% ipython --no-banner

In [1]: import numpy as np

In [2]: np.set_printoptions(suppress=True, linewidth=100)

In [3]: def tidy(a):
   ...:     return np.round(a, 3) + 0
   ...: 

In [4]: F = np.load("layer7.npy")

In [5]: F
Out[5]: 
array([[ 1, -1,  1, -1],
       [ 1,  0,  0,  0]])

In [6]: r0, v = F[1], F[0]

In [7]: r0 @ v
Out[7]: np.int64(1)

In [8]: pr = (r0 @ v) / (r0 @ r0) * r0

In [9]: (v - pr) @ r0
Out[9]: np.float64(0.0)

In [10]: np.linalg.matrix_rank(np.outer(r0, v))
Out[10]: np.int64(1)

In [11]: W1 = np.array([[2, 2, 3], [0, 1, 2], [2, 3, 1], [1, 3, 1]])

In [12]: beta = np.array([-4, 3, 2])

In [13]: hid = np.maximum(F @ W1 + beta, 0)

In [14]: (hid > 0).astype(int)
Out[14]: 
array([[0, 1, 1],
       [0, 1, 1]])

In [15]: Z = np.array([[3, 0, 2], [-2, 0, 3], [-1, -3, 3]])

In [16]: W1 @ Z
Out[16]: 
array([[-1, -9, 19],
       [-4, -6,  9],
       [-1, -3, 16],
       [-4, -3, 14]])

In [17]: r0 = np.array([3, 0])

In [18]: np.polyval(r0, F[0])
Out[18]: array([ 3, -3,  3, -3])

In [19]: np.array([np.convolve(row, r0, "same") for row in F])
Out[19]: 
array([[ 3, -3,  3, -3],
       [ 3,  0,  0,  0]])

In [20]: np.abs(F).max()
Out[20]: np.int64(1)

In [21]: tidy(np.linalg.norm(F))
Out[21]: np.float64(2.236)

In [22]: np.unravel_index(np.abs(F).argmax(), F.shape)
Out[22]: (np.int64(0), np.int64(0))

In [23]: np.count_nonzero(F)
Out[23]: np.int64(5)

In [24]: np.diff(F, axis=0)
Out[24]: array([[ 0,  1, -1,  1]])

In [25]: F.sum(axis=0)
Out[25]: array([ 2, -1,  1, -1])

In [26]: F.sum(axis=1)
Out[26]: array([0, 1])

In [27]: F.mean(axis=0)
Out[27]: array([ 1. , -0.5,  0.5, -0.5])

In [28]: B = np.array([[-1, 3], [4, -5]])

In [29]: feats = np.kron(np.eye(2, dtype=int), B)

In [30]: feats
Out[30]: 
array([[-1,  3,  0,  0],
       [ 4, -5,  0,  0],
       [ 0,  0, -1,  3],
       [ 0,  0,  4, -5]])

In [31]: O = feats.astype(float).copy()

In [32]: for j in range(4):
    ...:     O[:, j] -= O[:, :j] @ (O[:, :j].T @ O[:, j])
    ...:     O[:, j] /= np.linalg.norm(O[:, j])
    ...: 

In [33]: tidy(O.T @ feats)
Out[33]: 
array([[ 4.123, -5.578,  0.   ,  0.   ],
       [ 0.   ,  1.698,  0.   ,  0.   ],
       [ 0.   ,  0.   ,  4.123, -5.578],
       [ 0.   ,  0.   ,  0.   ,  1.698]])

In [34]: tidy(O.T @ O)
Out[34]: 
array([[1., 0., 0., 0.],
       [0., 1., 0., 0.],
       [0., 0., 1., 0.],
       [0., 0., 0., 1.]])

In [35]: tidy(O)
Out[35]: 
array([[-0.243,  0.97 ,  0.   ,  0.   ],
       [ 0.97 ,  0.243,  0.   ,  0.   ],
       [ 0.   ,  0.   , -0.243,  0.97 ],
       [ 0.   ,  0.   ,  0.97 ,  0.243]])

In [36]: B = np.array([[4, -4, -6], [1, 5, 6], [0, -5, 2], [0, -7, -3]])

In [37]: np.einsum("ik,kj->ij", feats, B)
Out[37]: 
array([[ -1,  19,  24],
       [ 11, -41, -54],
       [  0, -16, -11],
       [  0,  15,  23]])

In [38]: np.linalg.matrix_rank(feats @ B)
Out[38]: np.int64(3)

In [39]: np.linalg.matrix_rank(np.vstack([feats, B.T]))
Out[39]: np.int64(4)

In [40]: np.kron(np.eye(2, dtype=int), feats)
Out[40]: 
array([[-1,  3,  0,  0,  0,  0,  0,  0],
       [ 4, -5,  0,  0,  0,  0,  0,  0],
       [ 0,  0, -1,  3,  0,  0,  0,  0],
       [ 0,  0,  4, -5,  0,  0,  0,  0],
       [ 0,  0,  0,  0, -1,  3,  0,  0],
       [ 0,  0,  0,  0,  4, -5,  0,  0],
       [ 0,  0,  0,  0,  0,  0, -1,  3],
       [ 0,  0,  0,  0,  0,  0,  4, -5]])

In [41]: tidy(np.linalg.det(2 * feats)), tidy(np.linalg.det(feats))
Out[41]: (np.float64(784.0), np.float64(49.0))

In [42]: np.einsum("ii->", feats)
Out[42]: np.int64(-12)

In [43]: tidy(np.linalg.eigvals(feats))
Out[43]: array([ 1., -7.,  1., -7.])

In [44]: B = np.array([[2, 1, 3, 0, 3, 2, 1],
    ...:     [0, 2, 1, 1, 1, 3, 2],
    ...:     [3, 2, 1, 1, 0, 3, 0],
    ...:     [2, 2, 1, 0, 3, 3, 3],
    ...:     [1, 1, 3, 2, 0, 0, 2],
    ...:     [0, 0, 1, 3, 1, 1, 1],
    ...:     [0, 3, 2, 1, 0, 3, 2]])

In [45]: B[-1] = B[0]

In [46]: m1 = B + 0.05 * np.eye(7)

In [47]: m1
Out[47]: 
array([[2.05, 1.  , 3.  , 0.  , 3.  , 2.  , 1.  ],
       [0.  , 2.05, 1.  , 1.  , 1.  , 3.  , 2.  ],
       [3.  , 2.  , 1.05, 1.  , 0.  , 3.  , 0.  ],
       [2.  , 2.  , 1.  , 0.05, 3.  , 3.  , 3.  ],
       [1.  , 1.  , 3.  , 2.  , 0.05, 0.  , 2.  ],
       [0.  , 0.  , 1.  , 3.  , 1.  , 1.05, 1.  ],
       [2.  , 1.  , 3.  , 0.  , 3.  , 2.  , 1.05]])

In [48]: th = np.radians(135)

In [49]: r_ = np.eye(7)

In [50]: r_[1, 1] = r_[5, 5] = np.cos(th)

In [51]: r_[1, 5], r_[5, 1] = -np.sin(th), np.sin(th)

In [52]: tidy(r_)
Out[52]: 
array([[ 1.   ,  0.   ,  0.   ,  0.   ,  0.   ,  0.   ,  0.   ],
       [ 0.   , -0.707,  0.   ,  0.   ,  0.   , -0.707,  0.   ],
       [ 0.   ,  0.   ,  1.   ,  0.   ,  0.   ,  0.   ,  0.   ],
       [ 0.   ,  0.   ,  0.   ,  1.   ,  0.   ,  0.   ,  0.   ],
       [ 0.   ,  0.   ,  0.   ,  0.   ,  1.   ,  0.   ,  0.   ],
       [ 0.   ,  0.707,  0.   ,  0.   ,  0.   , -0.707,  0.   ],
       [ 0.   ,  0.   ,  0.   ,  0.   ,  0.   ,  0.   ,  1.   ]])

In [53]: B = m1 @ r_.T

In [54]: np.allclose(m1 @ m1.T, B @ B.T)
Out[54]: True

In [55]: tidy(np.linalg.svd(m1, compute_uv=False)), tidy(np.linalg.svd(B, compute_uv=False))
Out[55]: 
(array([11.192,  3.976,  3.553,  3.062,  1.972,  1.327,  0.008]),
 array([11.192,  3.976,  3.553,  3.062,  1.972,  1.327,  0.008]))

In [56]: tidy(np.linalg.det(r_)), tidy(np.trace(r_))
Out[56]: (np.float64(1.0), np.float64(3.586))

In [57]: tidy(np.abs(B - m1).max(axis=0))
Out[57]: array([0.   , 5.621, 0.   , 0.   , 0.   , 3.707, 0.   ])

In [58]: B = r_ / np.sqrt((r_ ** 2).mean(axis=1, keepdims=True))

In [59]: tidy(B[0])
Out[59]: array([2.646, 0.   , 0.   , 0.   , 0.   , 0.   , 0.   ])

In [60]: np.linalg.matrix_rank(r_ - r_.mean(axis=1, keepdims=True))
Out[60]: np.int64(6)

In [61]: np.linalg.matrix_rank(B) == np.linalg.matrix_rank(r_)
Out[61]: np.True_

In [62]: X = np.loadtxt("x.csv", delimiter=",")

In [63]: X
Out[63]: 
array([[0., 0., 1., 1.],
       [0., 0., 0., 0.],
       [1., 0., 0., 1.],
       [1., 0., 1., 0.]])

In [64]: np.abs(np.diag(np.linalg.qr(X)[1])) > 1e-9
Out[64]: array([ True, False,  True,  True])

In [65]: np.allclose(X[:-1].T @ np.linalg.lstsq(X[:-1].T, X[-1])[0], X[-1])
Out[65]: False

In [66]: tidy(np.trace(np.linalg.pinv(X) @ X))
Out[66]: np.float64(3.0)

In [67]: K = np.loadtxt("m.csv", delimiter=",")

In [68]: K
Out[68]: 
array([[0., 0., 0., 0., 0., 0.],
       [1., 3., 0., 0., 0., 0.],
       [1., 3., 3., 0., 0., 0.],
       [3., 0., 0., 5., 0., 0.],
       [1., 1., 3., 5., 4., 0.],
       [0., 5., 2., 5., 3., 3.]])

In [69]: tidy(K @ np.linalg.pinv(K) @ K)
Out[69]: 
array([[0., 0., 0., 0., 0., 0.],
       [1., 3., 0., 0., 0., 0.],
       [1., 3., 3., 0., 0., 0.],
       [3., 0., 0., 5., 0., 0.],
       [1., 1., 3., 5., 4., 0.],
       [0., 5., 2., 5., 3., 3.]])

In [70]: np.linalg.lstsq(K[:-1].T, K[-1])[2]
Out[70]: np.int32(4)

In [71]: np.allclose(K[:-1].T @ np.linalg.lstsq(K[:-1].T, K[-1])[0], K[-1])
Out[71]: False

In [72]: np.unique(K.round(6), axis=0).shape
Out[72]: (6, 6)

In [73]: M = np.loadtxt("mat.csv", delimiter=",")

In [74]: M
Out[74]: 
array([[ 0.,  1., -2.,  2.,  2., -2.],
       [ 0.,  3., -2.,  3.,  2., -1.],
       [ 1.,  3., -3.,  5.,  3.,  1.],
       [ 1.,  2., -5.,  3.,  2.,  2.],
       [ 1.,  0., -4.,  2.,  3.,  1.],
       [ 3., -2., -4.,  2.,  2.,  2.],
       [ 2., -3., -2.,  4.,  4.,  3.],
       [ 4., -2.,  0.,  3.,  6.,  4.],
       [ 5., -4.,  2.,  1.,  6.,  2.],
       [ 5., -2.,  2.,  1.,  5.,  3.],
       [ 3.,  0.,  4.,  0.,  6.,  5.],
       [ 3., -2.,  2.,  0.,  6.,  5.],
       [ 5., -2.,  0., -1.,  4.,  5.],
       [ 7., -3.,  2., -2.,  3.,  5.],
       [ 7., -3.,  1., -4.,  1.,  7.],
       [ 6., -5.,  0., -5.,  3.,  7.]])

In [75]: vec = np.array([9, 9, 6, 5, 1, 5])

In [76]: y = M @ vec

In [77]: tidy(np.linalg.pinv(M) @ M)
Out[77]: 
array([[1., 0., 0., 0., 0., 0.],
       [0., 1., 0., 0., 0., 0.],
       [0., 0., 1., 0., 0., 0.],
       [0., 0., 0., 1., 0., 0.],
       [0., 0., 0., 0., 1., 0.],
       [0., 0., 0., 0., 0., 1.]])

In [78]: try:
    ...:     np.linalg.solve(M, y)
    ...: except np.linalg.LinAlgError as e:
    ...:     print("failed:", e)
    ...: 
failed: Last 2 dimensions of the array must be square

In [79]: rng = np.random.default_rng(967)

In [80]: y = y + 0.05 * rng.normal(size=16)

In [81]: tidy(y)
Out[81]: 
array([-1.051, 27.09 , 50.985, 23.988,  3.09 ,  7.015, 18.077, 58.961, 41.999, 64.   , 82.017,
       52.035, 51.006, 65.999, 58.047, 22.037])

In [82]: beta, *_ = np.linalg.lstsq(M, y)

In [83]: tidy(np.linalg.norm(y - M @ beta))
Out[83]: np.float64(0.155)

In [84]: [round(float(np.linalg.norm(np.linalg.solve(M.T @ M + lam * np.eye(6), M.T @ y))), 2) for lam in (0, 1, 10, 100)]
Out[84]: [15.77, 15.13, 11.81, 6.44]

In [85]: beta.round()
Out[85]: array([9., 9., 6., 5., 1., 5.])

In [86]: cen = M - M.mean(axis=0)

In [87]: evecs = np.linalg.svd(cen)[2][:1]

In [88]: B = cen - cen @ evecs.T @ evecs

In [89]: tidy(np.linalg.norm(B) / np.linalg.norm(cen))
Out[89]: np.float64(0.558)

In [90]: tidy(B.std(axis=0))
Out[90]: array([0.795, 1.277, 1.651, 1.337, 1.572, 1.103])

In [91]: np.linalg.norm(B, axis=1).round(6).argmax()
Out[91]: np.int64(10)

In [92]: cov = M.T @ M

In [93]: (M @ M.T).shape
Out[93]: (16, 16)

In [94]: np.allclose(cov, cov.T)
Out[94]: True

In [95]: cen = M - M.mean(axis=1)
---------------------------------------------------------------------------
ValueError                                Traceback (most recent call last)
Cell In[95], line 1
----> 1 cen = M - M.mean(axis=1)

ValueError: operands could not be broadcast together with shapes (16,6) (16,) 

In [96]: cen = M - M.mean(axis=0)

In [97]: left, s, Vh = np.linalg.svd(cen, full_matrices=False)

In [98]: cen.mean(axis=0)
Out[98]: array([0., 0., 0., 0., 0., 0.])

In [99]: tidy(np.abs(Vh[-1]))
Out[99]: array([0.412, 0.317, 0.411, 0.332, 0.627, 0.239])

In [100]: tidy(Vh[0] * np.sign(Vh[0, np.abs(Vh[0]).argmax()]))
Out[100]: array([-0.445,  0.41 , -0.41 ,  0.485, -0.106, -0.469])

In [101]: (np.sign(left[:, 0]) == np.sign(left[0, 0])).astype(int)
Out[101]: array([1, 1, 1, 1, 1, 1, 1, 0, 0, 0, 0, 0, 0, 0, 0, 0])

In [102]: tidy(s ** 2 / (s ** 2).sum())
Out[102]: array([0.689, 0.156, 0.077, 0.047, 0.024, 0.007])

In [103]: tidy(s)
Out[103]: array([19.257,  9.162,  6.431,  5.054,  3.584,  1.928])

In [104]: mat = np.array([[0, 2, 2, -1], [0, 0, -1, -1], [0, 0, 0, 0], [0, 0, 0, 0]])

In [105]: np.linalg.matrix_rank(mat)
Out[105]: np.int64(2)

In [106]: np.count_nonzero(mat)
Out[106]: np.int64(5)

In [107]: mat - mat[0]
Out[107]: 
array([[ 0,  0,  0,  0],
       [ 0, -2, -3,  0],
       [ 0, -2, -2,  1],
       [ 0, -2, -2,  1]])

In [108]: np.diff(mat, axis=0)
Out[108]: 
array([[ 0, -2, -3,  0],
       [ 0,  0,  1,  1],
       [ 0,  0,  0,  0]])

In [109]: mat[4]
---------------------------------------------------------------------------
IndexError                                Traceback (most recent call last)
Cell In[109], line 1
----> 1 mat[4]

IndexError: index 4 is out of bounds for axis 0 with size 4

In [110]: tidy(np.linalg.svd(mat, compute_uv=False))
Out[110]: array([3.023, 1.364, 0.   , 0.   ])

In [111]: np.linalg.rank(mat)
---------------------------------------------------------------------------
AttributeError                            Traceback (most recent call last)
Cell In[111], line 1
----> 1 np.linalg.rank(mat)

AttributeError: module 'numpy.linalg' has no attribute 'rank'

In [112]: np.abs(mat).max()
Out[112]: np.int64(2)

In [113]: mat.sum(axis=0)
Out[113]: array([ 0,  2,  1, -2])
